>>> import numpy as np
>>> from numpy import linalg as LA
>>> np.set_printoptions(precision=2, suppress=True, linewidth=200)
>>> rd = lambda a: np.round(a, 2) + 0
>>> A = np.load("dump.npy")
>>> A
array([[ 1,  0,  0,  0,  0,  0],
       [-2,  1,  0,  0,  0,  0],
       [-1,  0,  1,  0,  0,  0],
       [ 0,  2,  3,  1,  0,  0],
       [-1, -3,  1, -3,  1,  0],
       [ 2, -2, -1,  3,  2,  1]])
>>> vec = np.array([2, 2, -1, 0, -1, 3])
>>> y = A @ vec
>>> y
array([  2,  -2,  -3,   1, -10,   2])
>>> rd(LA.solve(A, y + A[:, 4]))
array([ 2.,  2., -1.,  0.,  0.,  3.])
>>> rd(LA.solve(A, A[:, 1]))
array([0., 1., 0., 0., 0., 0.])
>>> rd(LA.solve(A, y))
array([ 2.,  2., -1.,  0., -1.,  3.])
>>> Y = A / np.sqrt((A ** 2).mean(axis=1, keepdims=True))
>>> rd(LA.norm(Y, axis=1))
array([2.45, 2.45, 2.45, 2.45, 2.45, 2.45])
>>> rd(Y[4])
array([-0.53, -1.6 ,  0.53, -1.6 ,  0.53,  0.  ])
>>> t = np.radians(120)
>>> r_ = np.eye(6)
>>> r_[2, 2] = r_[5, 5] = np.cos(t)
>>> r_[2, 5], r_[5, 2] = -np.sin(t), np.sin(t)
>>> rd(r_)
array([[ 1.  ,  0.  ,  0.  ,  0.  ,  0.  ,  0.  ],
       [ 0.  ,  1.  ,  0.  ,  0.  ,  0.  ,  0.  ],
       [ 0.  ,  0.  , -0.5 ,  0.  ,  0.  , -0.87],
       [ 0.  ,  0.  ,  0.  ,  1.  ,  0.  ,  0.  ],
       [ 0.  ,  0.  ,  0.  ,  0.  ,  1.  ,  0.  ],
       [ 0.  ,  0.  ,  0.87,  0.  ,  0.  , -0.5 ]])
>>> Y = A @ r_.T
>>> rd(LA.svd(A, compute_uv=False)), rd(LA.svd(Y, compute_uv=False))
(array([5.29, 4.94, 3.04, 2.02, 0.42, 0.01]), array([5.29, 4.94, 3.04, 2.02, 0.42, 0.01]))
>>> np.allclose(A @ A.T, Y @ Y.T)
True
>>> rd(LA.det(r_)), np.trace(r_)
(np.float64(1.0), np.float64(3.0))
>>> W1 = np.array([[-1, 0, -3, 1],
...     [-3, 1, 3, 3],
...     [-3, 2, 2, 0],
...     [2, 3, -2, -2],
...     [-2, 2, 1, 3],
...     [3, -3, -3, 2]])
>>> c = np.array([-3, 2, 0, -1])
>>> act = np.maximum(r_ @ W1 + c, 0)
>>> (act > 0).astype(int)
array([[0, 1, 0, 0],
       [0, 1, 1, 1],
       [0, 1, 1, 0],
       [0, 1, 0, 0],
       [0, 1, 1, 1],
       [0, 1, 1, 0]])
>>> LA.matrix_rank(act)
np.int64(3)
>>> rd(act)
array([[0.  , 2.  , 0.  , 0.  ],
       [0.  , 3.  , 3.  , 2.  ],
       [0.  , 3.6 , 1.6 , 0.  ],
       [0.  , 5.  , 0.  , 0.  ],
       [0.  , 4.  , 1.  , 2.  ],
       [0.  , 5.23, 3.23, 0.  ]])
>>> cent = np.array([[1, 3, 2], [3, 3, 3], [2, 2, 3], [2, 1, 2]])
>>> (act @ cent).round(6).argmax(axis=1)
array([0, 2, 2, 0, 2, 2])
>>> W0 = np.loadtxt("data.csv", delimiter=",")
>>> W0
array([[ 1.,  0.,  0.,  0.,  0.,  0.,  0.,  0.,  0.],
       [ 1.,  1.,  0.,  0.,  0.,  0.,  0.,  0.,  0.],
       [ 2.,  2.,  1.,  0.,  0.,  0.,  0.,  0.,  0.],
       [ 2.,  1., -1.,  1.,  0.,  0.,  0.,  0.,  0.],
       [-3., -1., -3.,  1.,  1.,  0.,  0.,  0.,  0.],
       [-2., -3.,  3., -2.,  0.,  1.,  0.,  0.,  0.],
       [ 2.,  1., -2., -2.,  2., -3.,  1.,  0.,  0.],
       [-2., -3., -2.,  3.,  3.,  3., -1.,  1.,  0.],
       [-2.,  3., -2.,  1.,  1.,  1., -1., -3.,  1.]])
>>> LA.matrix_rank(W0 - W0[0, 0] * np.eye(9))
np.int64(7)
>>> rd(np.sort(LA.eigvals(W0)))
array([1., 1., 1., 1., 1., 1., 1., 1., 1.])
>>> [int(LA.matrix_rank(LA.matrix_power(W0, p))) for p in range(1, 10)]
[9, 9, 9, 9, 9, 9, 9, 9, 9]
>>> W0 @ W0
array([[  1.,   0.,   0.,   0.,   0.,   0.,   0.,   0.,   0.],
       [  2.,   1.,   0.,   0.,   0.,   0.,   0.,   0.,   0.],
       [  6.,   4.,   1.,   0.,   0.,   0.,   0.,   0.,   0.],
       [  3.,   0.,  -2.,   1.,   0.,   0.,   0.,   0.,   0.],
       [-11.,  -7.,  -7.,   2.,   1.,   0.,   0.,   0.,   0.],
       [ -5.,  -2.,   8.,  -4.,   0.,   1.,   0.,   0.,   0.],
       [ -3.,   3., -17.,   4.,   4.,  -6.,   1.,   0.,   0.],
       [-22., -20.,  -5.,   5.,   4.,   9.,  -2.,   1.,   0.],
       [ -4.,   7.,   3.,  -6.,  -9.,  -4.,   1.,  -6.,   1.]])
>>> def softmax(z):
...     e = np.exp(z - z.max(axis=-1, keepdims=True))
...     return e / e.sum(axis=-1, keepdims=True)
... 
>>> rd(softmax(10 * W0[8]))
array([0., 1., 0., 0., 0., 0., 0., 0., 0.])
>>> rd(softmax(W0[8]))
array([0.  , 0.63, 0.  , 0.09, 0.09, 0.09, 0.01, 0.  , 0.09])
>>> rd(softmax(W0).sum(axis=1))
array([1., 1., 1., 1., 1., 1., 1., 1., 1.])
>>> scores = W0 @ W0.T / np.sqrt(9)
>>> softmax(scores).round(6).argmax(axis=1)
array([2, 2, 2, 3, 4, 5, 6, 7, 8])
>>> rd(LA.matrix_power(W0, 2))
array([[  1.,   0.,   0.,   0.,   0.,   0.,   0.,   0.,   0.],
       [  2.,   1.,   0.,   0.,   0.,   0.,   0.,   0.,   0.],
       [  6.,   4.,   1.,   0.,   0.,   0.,   0.,   0.,   0.],
       [  3.,   0.,  -2.,   1.,   0.,   0.,   0.,   0.,   0.],
       [-11.,  -7.,  -7.,   2.,   1.,   0.,   0.,   0.,   0.],
       [ -5.,  -2.,   8.,  -4.,   0.,   1.,   0.,   0.,   0.],
       [ -3.,   3., -17.,   4.,   4.,  -6.,   1.,   0.,   0.],
       [-22., -20.,  -5.,   5.,   4.,   9.,  -2.,   1.,   0.],
       [ -4.,   7.,   3.,  -6.,  -9.,  -4.,   1.,  -6.,   1.]])
>>> (W0 + W0.T) / 2
array([[ 1. ,  0.5,  1. ,  1. , -1.5, -1. ,  1. , -1. , -1. ],
       [ 0.5,  1. ,  1. ,  0.5, -0.5, -1.5,  0.5, -1.5,  1.5],
       [ 1. ,  1. ,  1. , -0.5, -1.5,  1.5, -1. , -1. , -1. ],
       [ 1. ,  0.5, -0.5,  1. ,  0.5, -1. , -1. ,  1.5,  0.5],
       [-1.5, -0.5, -1.5,  0.5,  1. ,  0. ,  1. ,  1.5,  0.5],
       [-1. , -1.5,  1.5, -1. ,  0. ,  1. , -1.5,  1.5,  0.5],
       [ 1. ,  0.5, -1. , -1. ,  1. , -1.5,  1. , -0.5, -0.5],
       [-1. , -1.5, -1. ,  1.5,  1.5,  1.5, -0.5,  1. , -1.5],
       [-1. ,  1.5, -1. ,  0.5,  0.5,  0.5, -0.5, -1.5,  1. ]])
>>> W0 @ W0
array([[  1.,   0.,   0.,   0.,   0.,   0.,   0.,   0.,   0.],
       [  2.,   1.,   0.,   0.,   0.,   0.,   0.,   0.,   0.],
       [  6.,   4.,   1.,   0.,   0.,   0.,   0.,   0.,   0.],
       [  3.,   0.,  -2.,   1.,   0.,   0.,   0.,   0.,   0.],
       [-11.,  -7.,  -7.,   2.,   1.,   0.,   0.,   0.,   0.],
       [ -5.,  -2.,   8.,  -4.,   0.,   1.,   0.,   0.,   0.],
       [ -3.,   3., -17.,   4.,   4.,  -6.,   1.,   0.,   0.],
       [-22., -20.,  -5.,   5.,   4.,   9.,  -2.,   1.,   0.],
       [ -4.,   7.,   3.,  -6.,  -9.,  -4.,   1.,  -6.,   1.]])
>>> np.allclose(W0 @ W0.T, W0.T @ W0)
False
>>> Y = LA.inv(W0)
>>> rd(LA.det(W0) * Y)
array([[  1.,   0.,   0.,   0.,   0.,   0.,   0.,   0.,   0.],
       [ -1.,   1.,   0.,   0.,   0.,   0.,   0.,   0.,   0.],
       [  0.,  -2.,   1.,   0.,   0.,   0.,   0.,   0.,   0.],
       [ -1.,  -3.,   1.,   1.,   0.,   0.,   0.,   0.,   0.],
       [  3.,  -2.,   2.,  -1.,   1.,   0.,   0.,   0.,   0.],
       [ -3.,   3.,  -1.,   2.,   0.,   1.,   0.,   0.,   0.],
       [-18.,   2.,  -3.,  10.,  -2.,   3.,   1.,   0.,   0.],
       [-16.,   7.,  -7.,   4.,  -5.,   0.,   1.,   1.,   0.],
       [-60.,  18., -24.,  20., -18.,   2.,   4.,   3.,   1.]])
>>> (np.abs(Y) > 1e-9).astype(int)
array([[1, 0, 0, 0, 0, 0, 0, 0, 0],
       [1, 1, 0, 0, 0, 0, 0, 0, 0],
       [0, 1, 1, 0, 0, 0, 0, 0, 0],
       [1, 1, 1, 1, 0, 0, 0, 0, 0],
       [1, 1, 1, 1, 1, 0, 0, 0, 0],
       [1, 1, 1, 1, 0, 1, 0, 0, 0],
       [1, 1, 1, 1, 1, 1, 1, 0, 0],
       [1, 1, 1, 1, 1, 0, 1, 1, 0],
       [1, 1, 1, 1, 1, 1, 1, 1, 1]])
>>> rd(W0 @ Y)
array([[1., 0., 0., 0., 0., 0., 0., 0., 0.],
       [0., 1., 0., 0., 0., 0., 0., 0., 0.],
       [0., 0., 1., 0., 0., 0., 0., 0., 0.],
       [0., 0., 0., 1., 0., 0., 0., 0., 0.],
       [0., 0., 0., 0., 1., 0., 0., 0., 0.],
       [0., 0., 0., 0., 0., 1., 0., 0., 0.],
       [0., 0., 0., 0., 0., 0., 1., 0., 0.],
       [0., 0., 0., 0., 0., 0., 0., 1., 0.],
       [0., 0., 0., 0., 0., 0., 0., 0., 1.]])
>>> rd(LA.inv(Y))
array([[ 1.,  0.,  0.,  0.,  0.,  0.,  0.,  0.,  0.],
       [ 1.,  1.,  0.,  0.,  0.,  0.,  0.,  0.,  0.],
       [ 2.,  2.,  1.,  0.,  0.,  0.,  0.,  0.,  0.],
       [ 2.,  1., -1.,  1.,  0.,  0.,  0.,  0.,  0.],
       [-3., -1., -3.,  1.,  1.,  0.,  0.,  0.,  0.],
       [-2., -3.,  3., -2.,  0.,  1.,  0.,  0.,  0.],
       [ 2.,  1., -2., -2.,  2., -3.,  1.,  0.,  0.],
       [-2., -3., -2.,  3.,  3.,  3., -1.,  1.,  0.],
       [-2.,  3., -2.,  1.,  1.,  1., -1., -3.,  1.]])
>>> K = np.load("mat.npy")
>>> K
array([[ 0,  0,  0,  1,  0, -1],
       [ 0,  0,  2, -2,  1,  1],
       [ 0,  0,  0,  2,  2, -1],
       [ 0,  0,  0,  0,  0, -1],
       [ 0,  0,  0,  0,  0,  0],
       [ 0,  0,  0,  0,  0,  0]])
>>> [round(float(x), 2) for x in LA.svd(K, compute_uv=False)[:3]]
[3.77, 2.55, 1.06]
>>> rd(LA.norm(K, 2) / LA.norm(K))
np.float64(0.8)
>>> LA.cond(K) > 100
np.True_
>>> LA.matrix_rank(K, rtol=0.1)
np.int64(4)
>>> E = np.load("w.npy")
>>> E
array([[ 0, -2, -3,  0,  3,  0],
       [-2, -3, -1,  0, -2,  1],
       [-2, -1, -3, -1,  3, -1],
       [ 2, -3,  2,  3,  3, -3],
       [ 0, -2,  1,  2,  1, -3],
       [ 0, -1,  1, -1,  3,  2],
       [ 1, -3,  0, -1,  3, -1],
       [-1,  1,  0, -2,  2,  1],
       [-2, -2,  1,  1,  1,  0]])
>>> rng = np.random.default_rng(54)
>>> z = rng.permutation(6)
>>> Y = E[:, z] * rng.choice([-1, 1], 6)
>>> Y
array([[ 3, -3,  0,  0, -2,  0],
       [-2, -1, -2,  0, -3, -1],
       [ 3, -3, -2,  1, -1,  1],
       [ 3,  2,  2, -3, -3,  3],
       [ 1,  1,  0, -2, -2,  3],
       [ 3,  1,  0,  1, -1, -2],
       [ 3,  0,  1,  1, -3,  1],
       [ 2,  0, -1,  2,  1, -1],
       [ 1,  1, -2, -1, -2,  0]])
>>> Uu, _, VT = LA.svd(E.T @ Y)
>>> rd(LA.lstsq(E, Y)[0])
array([[ 0.,  0.,  1.,  0.,  0.,  0.],
       [ 0.,  0.,  0.,  0.,  1.,  0.],
       [ 0.,  1.,  0.,  0.,  0.,  0.],
       [ 0.,  0.,  0., -1.,  0.,  0.],
       [ 1.,  0.,  0.,  0.,  0.,  0.],
       [ 0.,  0.,  0.,  0.,  0., -1.]])
>>> np.unravel_index(np.abs(E).argmax(), E.shape)
(np.int64(0), np.int64(2))
>>> E.sum(axis=1)
array([-2, -7, -5,  4, -1,  4, -1,  1, -1])
>>> LA.matrix_rank(E)
np.int64(6)
>>> np.diff(E, axis=0)
array([[-2, -1,  2,  0, -5,  1],
       [ 0,  2, -2, -1,  5, -2],
       [ 4, -2,  5,  4,  0, -2],
       [-2,  1, -1, -1, -2,  0],
       [ 0,  1,  0, -3,  2,  5],
       [ 1, -2, -1,  0,  0, -3],
       [-2,  4,  0, -1, -1,  2],
       [-1, -3,  1,  3, -1, -1]])
>>> np.abs(E).max()
np.int64(3)
>>> rd(E.mean(axis=0))
array([-0.44, -1.78, -0.22,  0.11,  1.89, -0.44])
>>> rd(LA.svd(E, compute_uv=False))
array([9.19, 7.08, 5.12, 4.01, 2.81, 1.82])
>>> E - E[0]
array([[ 0,  0,  0,  0,  0,  0],
       [-2, -1,  2,  0, -5,  1],
       [-2,  1,  0, -1,  0, -1],
       [ 2, -1,  5,  3,  0, -3],
       [ 0,  0,  4,  2, -2, -3],
       [ 0,  1,  4, -1,  0,  2],
       [ 1, -1,  3, -1,  0, -1],
       [-1,  3,  3, -2, -1,  1],
       [-2,  0,  4,  1, -2,  0]])
>>> E.shape
(9, 6)
>>> vec = np.array([3, 1, 0, 2, 1, 3])
>>> y = E @ vec
>>> c, lr = np.zeros(6), 1 / LA.norm(E, 2) ** 2
>>> for i in range(20):
...     c -= lr * E.T @ (E @ c - y)
...     if i % 5 == 0: print(i, round(LA.norm(E @ c - y), 2))
... 
0 12.15
5 6.38
10 4.69
15 3.63
>>> rd(c)
array([2.75, 0.84, 0.44, 0.83, 0.75, 2.08])
>>> rd(LA.cond(E))
np.float64(5.04)
>>> J = np.loadtxt("a.csv", delimiter=",")
>>> rd(J)
array([[0.16, 0.16, 0.16, 0.26, 0.11, 0.16],
       [0.29, 0.07, 0.29, 0.21, 0.14, 0.  ],
       [0.27, 0.13, 0.4 , 0.  , 0.07, 0.13],
       [0.33, 0.  , 0.13, 0.13, 0.07, 0.33],
       [0.  , 0.22, 0.11, 0.  , 0.22, 0.44],
       [0.06, 0.24, 0.29, 0.06, 0.  , 0.35]])
>>> np.allclose(J, J.T)
False
>>> rd(np.sort(np.abs(LA.eigvals(J))))
array([0.1 , 0.1 , 0.21, 0.25, 0.25, 1.  ])
>>> rd(LA.matrix_power(J, 3))
array([[0.18, 0.15, 0.25, 0.11, 0.08, 0.23],
       [0.18, 0.15, 0.25, 0.11, 0.09, 0.23],
       [0.2 , 0.14, 0.26, 0.11, 0.09, 0.2 ],
       [0.19, 0.14, 0.26, 0.11, 0.08, 0.22],
       [0.18, 0.15, 0.28, 0.1 , 0.08, 0.21],
       [0.2 , 0.14, 0.27, 0.11, 0.08, 0.2 ]])
>>> rd(J @ J)
array([[0.21, 0.12, 0.23, 0.12, 0.09, 0.24],
       [0.21, 0.12, 0.22, 0.12, 0.11, 0.22],
       [0.19, 0.15, 0.29, 0.11, 0.09, 0.17],
       [0.15, 0.16, 0.23, 0.13, 0.07, 0.26],
       [0.12, 0.18, 0.26, 0.07, 0.09, 0.27],
       [0.2 , 0.15, 0.31, 0.09, 0.06, 0.19]])
